% ipython --no-banner

In [1]: import numpy as np

In [2]: np.set_printoptions(precision=2, suppress=True, linewidth=140)

In [3]: def rd(a):
   ...:     return np.round(a, 2) + 0
   ...: 

In [4]: f = np.array([1, 1, 2, 0, 2, 0, 0, 2, 2, 1, 2, 0, 1])

In [5]: F = 3 * np.eye(13) + np.outer(f, f)

In [6]: F
Out[6]: 
array([[4., 1., 2., 0., 2., 0., 0., 2., 2., 1., 2., 0., 1.],
       [1., 4., 2., 0., 2., 0., 0., 2., 2., 1., 2., 0., 1.],
       [2., 2., 7., 0., 4., 0., 0., 4., 4., 2., 4., 0., 2.],
       [0., 0., 0., 3., 0., 0., 0., 0., 0., 0., 0., 0., 0.],
       [2., 2., 4., 0., 7., 0., 0., 4., 4., 2., 4., 0., 2.],
       [0., 0., 0., 0., 0., 3., 0., 0., 0., 0., 0., 0., 0.],
       [0., 0., 0., 0., 0., 0., 3., 0., 0., 0., 0., 0., 0.],
       [2., 2., 4., 0., 4., 0., 0., 7., 4., 2., 4., 0., 2.],
       [2., 2., 4., 0., 4., 0., 0., 4., 7., 2., 4., 0., 2.],
       [1., 1., 2., 0., 2., 0., 0., 2., 2., 4., 2., 0., 1.],
       [2., 2., 4., 0., 4., 0., 0., 4., 4., 2., 7., 0., 2.],
       [0., 0., 0., 0., 0., 0., 0., 0., 0., 0., 0., 3., 0.],
       [1., 1., 2., 0., 2., 0., 0., 2., 2., 1., 2., 0., 4.]])

In [7]: rng = np.random.default_rng(2465)

In [8]: lab = rng.permutation(13)

In [9]: M2 = F[:, lab] * rng.choice([-1, 1], 13)

In [10]: M2
Out[10]: 
array([[-0., -1., -2., -2.,  4., -2., -0., -0., -1.,  2.,  0.,  2.,  1.],
       [-0., -1., -2., -2.,  1., -2., -0., -0., -1.,  2.,  0.,  2.,  4.],
       [-0., -2., -4., -4.,  2., -4., -0., -0., -2.,  4.,  0.,  7.,  2.],
       [-0., -0., -0., -0.,  0., -0., -3., -0., -0.,  0.,  0.,  0.,  0.],
       [-0., -2., -7., -4.,  2., -4., -0., -0., -2.,  4.,  0.,  4.,  2.],
       [-0., -0., -0., -0.,  0., -0., -0., -3., -0.,  0.,  0.,  0.,  0.],
       [-0., -0., -0., -0.,  0., -0., -0., -0., -0.,  0.,  3.,  0.,  0.],
       [-0., -2., -4., -7.,  2., -4., -0., -0., -2.,  4.,  0.,  4.,  2.],
       [-0., -2., -4., -4.,  2., -4., -0., -0., -2.,  7.,  0.,  4.,  2.],
       [-0., -1., -2., -2.,  1., -2., -0., -0., -4.,  2.,  0.,  2.,  1.],
       [-0., -2., -4., -4.,  2., -7., -0., -0., -2.,  4.,  0.,  4.,  2.],
       [-3., -0., -0., -0.,  0., -0., -0., -0., -0.,  0.,  0.,  0.,  0.],
       [-0., -4., -2., -2.,  1., -2., -0., -0., -1.,  2.,  0.,  2.,  1.]])

In [11]: Uu, _, Vt = np.linalg.svd(F.T @ M2)

In [12]: lab
Out[12]: array([11, 12,  4,  7,  0, 10,  3,  5,  9,  8,  6,  2,  1])

In [13]: G = M2.T @ M2

In [14]: np.linalg.matrix_rank(G)
Out[14]: np.int64(13)

In [15]: np.trace(G), (M2 ** 2).sum()
Out[15]: (np.float64(837.0), np.float64(837.0))

In [16]: np.allclose(G, G.T)
Out[16]: True

In [17]: rd(np.linalg.svd(M2, compute_uv=False) ** 2)
Out[17]: array([729.,   9.,   9.,   9.,   9.,   9.,   9.,   9.,   9.,   9.,   9.,   9.,   9.])

In [18]: Uu, sv, Vt = np.linalg.svd(F, full_matrices=False)

In [19]: rd(np.abs(Vt[0]))
Out[19]: array([0.2 , 0.2 , 0.41, 0.  , 0.41, 0.  , 0.  , 0.41, 0.41, 0.2 , 0.41, 0.  , 0.2 ])

In [20]: rd(sv)
Out[20]: array([27.,  3.,  3.,  3.,  3.,  3.,  3.,  3.,  3.,  3.,  3.,  3.,  3.])

In [21]: (sv > 1e-8).sum()
Out[21]: np.int64(13)

In [22]: W0 = np.loadtxt("a.csv", delimiter=",")

In [23]: W0
Out[23]: 
array([[2., 2., 0., 0., 0., 0., 0., 0., 0.],
       [2., 0., 0., 0., 0., 0., 0., 0., 0.],
       [0., 0., 3., 1., 3., 2., 1., 2., 1.],
       [0., 0., 3., 0., 1., 3., 3., 0., 1.],
       [0., 0., 0., 1., 2., 3., 2., 0., 1.],
       [0., 0., 0., 2., 3., 0., 3., 0., 0.],
       [0., 0., 2., 1., 1., 2., 3., 3., 1.],
       [0., 0., 3., 3., 1., 1., 3., 0., 2.],
       [0., 0., 2., 1., 2., 2., 1., 2., 3.]])

In [24]: G = W0.T @ W0

In [25]: rd(np.linalg.svd(W0, compute_uv=False) ** 2)
Out[25]: array([142.01,  16.41,  10.47,  10.04,   9.03,   5.71,   4.04,   1.53,   0.76])

In [26]: np.diag(G)
Out[26]: array([ 8.,  4., 35., 17., 29., 31., 42., 17., 17.])

In [27]: G
Out[27]: 
array([[ 8.,  4.,  0.,  0.,  0.,  0.,  0.,  0.,  0.],
       [ 4.,  4.,  0.,  0.,  0.,  0.,  0.,  0.,  0.],
       [ 0.,  0., 35., 16., 21., 26., 29., 16., 20.],
       [ 0.,  0., 16., 17., 17., 12., 22.,  7., 12.],
       [ 0.,  0., 21., 17., 29., 22., 27., 13., 15.],
       [ 0.,  0., 26., 12., 22., 31., 28., 14., 18.],
       [ 0.,  0., 29., 22., 27., 28., 42., 13., 18.],
       [ 0.,  0., 16.,  7., 13., 14., 13., 17., 11.],
       [ 0.,  0., 20., 12., 15., 18., 18., 11., 17.]])

In [28]: rd(np.linalg.eigvalsh(G)[::-1])
Out[28]: array([142.01,  16.41,  10.47,  10.04,   9.03,   5.71,   4.04,   1.53,   0.76])

In [29]: w, V = np.linalg.eigh(G)

In [30]: x = np.array([3, 2, 3, 3, 0, 2, 2, 8, 2])

In [31]: np.abs(G).sum(axis=1).max(), rd(np.abs(w).max())
Out[31]: (np.float64(179.0), np.float64(142.01))

In [32]: rd(V * np.maximum(w, 0) @ V.T)
Out[32]: 
array([[ 8.,  4.,  0.,  0.,  0.,  0.,  0.,  0.,  0.],
       [ 4.,  4.,  0.,  0.,  0.,  0.,  0.,  0.,  0.],
       [ 0.,  0., 35., 16., 21., 26., 29., 16., 20.],
       [ 0.,  0., 16., 17., 17., 12., 22.,  7., 12.],
       [ 0.,  0., 21., 17., 29., 22., 27., 13., 15.],
       [ 0.,  0., 26., 12., 22., 31., 28., 14., 18.],
       [ 0.,  0., 29., 22., 27., 28., 42., 13., 18.],
       [ 0.,  0., 16.,  7., 13., 14., 13., 17., 11.],
       [ 0.,  0., 20., 12., 15., 18., 18., 11., 17.]])

In [33]: M2 = np.array([[0, -2, 4, 2, 0, -1, 0, -2, -2, -3, 1, 2],
    ...:     [-5, 5, -1, -3, -3, 5, 2, 0, 0, 5, -1, 1],
    ...:     [2, 5, 4, 3, 2, 1, -1, 0, 3, 0, 1, -1],
    ...:     [-4, -2, -4, 4, 4, 5, -2, 0, 5, -4, -2, 5],
    ...:     [5, -1, -1, 4, -2, 3, -2, 5, -5, -3, 4, -5],
    ...:     [3, 0, 1, -2, -4, -4, 4, -2, 0, -2, 3, 1],
    ...:     [-4, 1, -4, -5, -1, -3, 3, 2, 3, -1, 2, 5],
    ...:     [4, 0, 0, 1, -3, 0, 3, 0, -1, -4, 3, -2],
    ...:     [-4, 5, 5, -2, 4, 5, -3, -5, -5, 1, -1, -3],
    ...:     [4, 3, -4, -4, 4, 1, 1, 3, -2, -3, -5, -5],
    ...:     [3, 3, 0, -3, 1, 2, 0, 4, 4, 1, -2, -5],
    ...:     [5, 4, -2, 4, 2, 1, 3, 0, -2, 5, 1, -1]])

In [34]: m1 = np.triu(M2, 1)

In [35]: m1
Out[35]: 
array([[ 0, -2,  4,  2,  0, -1,  0, -2, -2, -3,  1,  2],
       [ 0,  0, -1, -3, -3,  5,  2,  0,  0,  5, -1,  1],
       [ 0,  0,  0,  3,  2,  1, -1,  0,  3,  0,  1, -1],
       [ 0,  0,  0,  0,  4,  5, -2,  0,  5, -4, -2,  5],
       [ 0,  0,  0,  0,  0,  3, -2,  5, -5, -3,  4, -5],
       [ 0,  0,  0,  0,  0,  0,  4, -2,  0, -2,  3,  1],
       [ 0,  0,  0,  0,  0,  0,  0,  2,  3, -1,  2,  5],
       [ 0,  0,  0,  0,  0,  0,  0,  0, -1, -4,  3, -2],
       [ 0,  0,  0,  0,  0,  0,  0,  0,  0,  1, -1, -3],
       [ 0,  0,  0,  0,  0,  0,  0,  0,  0,  0, -5, -5],
       [ 0,  0,  0,  0,  0,  0,  0,  0,  0,  0,  0, -5],
       [ 0,  0,  0,  0,  0,  0,  0,  0,  0,  0,  0,  0]])

In [36]: rd(np.trace(np.linalg.pinv(m1) @ m1))
Out[36]: np.float64(11.0)

In [37]: rd(m1 @ np.linalg.pinv(m1) @ m1)
Out[37]: 
array([[ 0., -2.,  4.,  2.,  0., -1.,  0., -2., -2., -3.,  1.,  2.],
       [ 0.,  0., -1., -3., -3.,  5.,  2.,  0.,  0.,  5., -1.,  1.],
       [ 0.,  0.,  0.,  3.,  2.,  1., -1.,  0.,  3.,  0.,  1., -1.],
       [ 0.,  0.,  0.,  0.,  4.,  5., -2.,  0.,  5., -4., -2.,  5.],
       [ 0.,  0.,  0.,  0.,  0.,  3., -2.,  5., -5., -3.,  4., -5.],
       [ 0.,  0.,  0.,  0.,  0.,  0.,  4., -2.,  0., -2.,  3.,  1.],
       [ 0.,  0.,  0.,  0.,  0.,  0.,  0.,  2.,  3., -1.,  2.,  5.],
       [ 0.,  0.,  0.,  0.,  0.,  0.,  0.,  0., -1., -4.,  3., -2.],
       [ 0.,  0.,  0.,  0.,  0.,  0.,  0.,  0.,  0.,  1., -1., -3.],
       [ 0.,  0.,  0.,  0.,  0.,  0.,  0.,  0.,  0.,  0., -5., -5.],
       [ 0.,  0.,  0.,  0.,  0.,  0.,  0.,  0.,  0.,  0.,  0., -5.],
       [ 0.,  0.,  0.,  0.,  0.,  0.,  0.,  0.,  0.,  0.,  0.,  0.]])

In [38]: np.linalg.lstsq(m1[:-1].T, m1[-1])[2]
Out[38]: np.int32(11)

In [39]: W = np.array([[1, -2],
    ...:     [0, -3],
    ...:     [2, 2],
    ...:     [2, 3],
    ...:     [1, 2],
    ...:     [2, 0],
    ...:     [1, -2],
    ...:     [-2, 1],
    ...:     [0, -1],
    ...:     [0, 2],
    ...:     [1, -3],
    ...:     [-3, -1]])

In [40]: beta = np.array([-1, 1])

In [41]: hid = np.maximum(m1 @ W + beta, 0)

In [42]: hid
Out[42]: 
array([[ 8, 10],
       [ 0,  0],
       [12, 11],
       [ 0,  1],
       [12,  2],
       [ 7,  0],
       [ 0,  0],
       [ 8,  0],
       [ 7,  9],
       [ 9, 21],
       [14,  6],
       [ 0,  1]])

In [43]: basis = np.array([[0, 1], [0, 0]])

In [44]: W @ basis
Out[44]: 
array([[ 0,  1],
       [ 0,  0],
       [ 0,  2],
       [ 0,  2],
       [ 0,  1],
       [ 0,  2],
       [ 0,  1],
       [ 0, -2],
       [ 0,  0],
       [ 0,  0],
       [ 0,  1],
       [ 0, -3]])

In [45]: lab = rng.permutation(2)

In [46]: M2 = hid[:, lab] * rng.choice([-1, 1], 2)

In [47]: M2
Out[47]: 
array([[  8, -10],
       [  0,   0],
       [ 12, -11],
       [  0,  -1],
       [ 12,  -2],
       [  7,   0],
       [  0,   0],
       [  8,   0],
       [  7,  -9],
       [  9, -21],
       [ 14,  -6],
       [  0,  -1]])

In [48]: Uu, _, Vt = np.linalg.svd(hid.T @ M2)

In [49]: rd(Uu @ Vt)
Out[49]: 
array([[ 1.,  0.],
       [ 0., -1.]])

In [50]: lab
Out[50]: array([0, 1])

In [51]: rd(np.linalg.lstsq(hid, M2)[0])
Out[51]: 
array([[ 1.,  0.],
       [ 0., -1.]])

In [52]: x = np.array([2, 0, -2, -1, 2, 0, 1, 3, -3, -3, 2, -3])

In [53]: m1 * x
Out[53]: 
array([[  0,   0,  -8,  -2,   0,   0,   0,  -6,   6,   9,   2,  -6],
       [  0,   0,   2,   3,  -6,   0,   2,   0,   0, -15,  -2,  -3],
       [  0,   0,   0,  -3,   4,   0,  -1,   0,  -9,   0,   2,   3],
       [  0,   0,   0,   0,   8,   0,  -2,   0, -15,  12,  -4, -15],
       [  0,   0,   0,   0,   0,   0,  -2,  15,  15,   9,   8,  15],
       [  0,   0,   0,   0,   0,   0,   4,  -6,   0,   6,   6,  -3],
       [  0,   0,   0,   0,   0,   0,   0,   6,  -9,   3,   4, -15],
       [  0,   0,   0,   0,   0,   0,   0,   0,   3,  12,   6,   6],
       [  0,   0,   0,   0,   0,   0,   0,   0,   0,  -3,  -2,   9],
       [  0,   0,   0,   0,   0,   0,   0,   0,   0,   0, -10,  15],
       [  0,   0,   0,   0,   0,   0,   0,   0,   0,   0,   0,  15],
       [  0,   0,   0,   0,   0,   0,   0,   0,   0,   0,   0,   0]])

In [54]: np.linalg.norm(m1 @ x) <= np.linalg.norm(m1, 2) * np.linalg.norm(x) + 1e-9
Out[54]: np.True_

In [55]: np.einsum("ij,j->i", m1, x)
Out[55]: array([ -5, -19,  -4, -16,  60,   7, -11,  27,   4,   5,  15,   0])

In [56]: (m1 @ x).argmax()
Out[56]: np.int64(4)
